$ python3 -q
>>> import numpy as np
>>> from numpy import linalg as LA
>>> np.set_printoptions(suppress=True, linewidth=160)
>>> u = np.array([1, 3, 1, 2])
>>> r1 = np.array([3, -3, 0, 2])
>>> E = np.outer(u, r1)
>>> E
array([[ 3, -3,  0,  2],
       [ 9, -9,  0,  6],
       [ 3, -3,  0,  2],
       [ 6, -6,  0,  4]])
>>> U, s, Vh = LA.svd(E)
>>> s.round(2) + 0
array([18.17,  0.  ,  0.  ,  0.  ])
>>> np.argmax(s[:-1] / (s[1:] + 1e-6)) + 1
np.int64(1)
>>> M2 = U[:, :1] @ np.diag(s[:1]) @ Vh[:1]
>>> M2.round(2)
array([[ 3., -3.,  0.,  2.],
       [ 9., -9.,  0.,  6.],
       [ 3., -3.,  0.,  2.],
       [ 6., -6.,  0.,  4.]])
>>> round(LA.norm(E - M2, 2), 2), round(float(s[1]), 2)
(np.float64(0.0), 0.0)
>>> round(LA.norm(E - M2) / LA.norm(E), 2)
np.float64(0.0)
>>> U, s, Vh = LA.svd(E)
>>> vecs = Vh[:(s > 1e-8).sum()]
>>> rng = np.random.default_rng(3286)
>>> x0 = E[2] + 4 * E[0] + rng.integers(2) * np.eye(4)[1]
>>> x0
array([ 15., -15.,   0.,  10.])
>>> round(LA.norm(x0 - vecs.T @ vecs @ x0), 2)
np.float64(0.0)
>>> np.allclose(vecs.T @ vecs @ x0, x0)
True
>>> np.round(vecs.T @ vecs, 2)
array([[ 0.41, -0.41,  0.  ,  0.27],
       [-0.41,  0.41,  0.  , -0.27],
       [ 0.  ,  0.  ,  0.  ,  0.  ],
       [ 0.27, -0.27,  0.  ,  0.18]])
>>> u = np.array([-3, -1, 3])
>>> r1 = np.array([5, 6, 2])
>>> F = np.outer(u, r1)
>>> F
array([[-15, -18,  -6],
       [ -5,  -6,  -2],
       [ 15,  18,   6]])
>>> U, s, Vh = LA.svd(F)
>>> s.round(2) + 0
array([35.14,  0.  ,  0.  ])
>>> np.argmax(s[:-1] / (s[1:] + 1e-6)) + 1
np.int64(1)
>>> M2 = U[:, :1] @ np.diag(s[:1]) @ Vh[:1]
>>> np.round(LA.norm(F - M2, 2), 2), round(float(s[1]), 2)
(np.float64(0.0), 0.0)
>>> LA.matrix_rank(M2)
np.int64(1)
>>> U, s, Vh = LA.svd(F, full_matrices=False)
>>> np.cumsum(s ** 2) / np.sum(s ** 2)
array([1., 1., 1.])
>>> np.round(Vh @ Vh.T, 2) + 0
array([[1., 0., 0.],
       [0., 1., 0.],
       [0., 0., 1.]])
>>> np.round(U.T @ F @ Vh.T, 2) + 0
array([[35.14,  0.  ,  0.  ],
       [ 0.  ,  0.  ,  0.  ],
       [ 0.  ,  0.  ,  0.  ]])
>>> np.round(s / s[0], 2) + 0
array([1., 0., 0.])
>>> s.round(2) + 0
array([35.14,  0.  ,  0.  ])
>>> np.round(np.sqrt((s ** 2).sum()), 2), round(LA.norm(F), 2)
(np.float64(35.14), np.float64(35.14))
>>> U.shape, s.shape, Vh.shape
((3, 3), (3,), (3, 3))
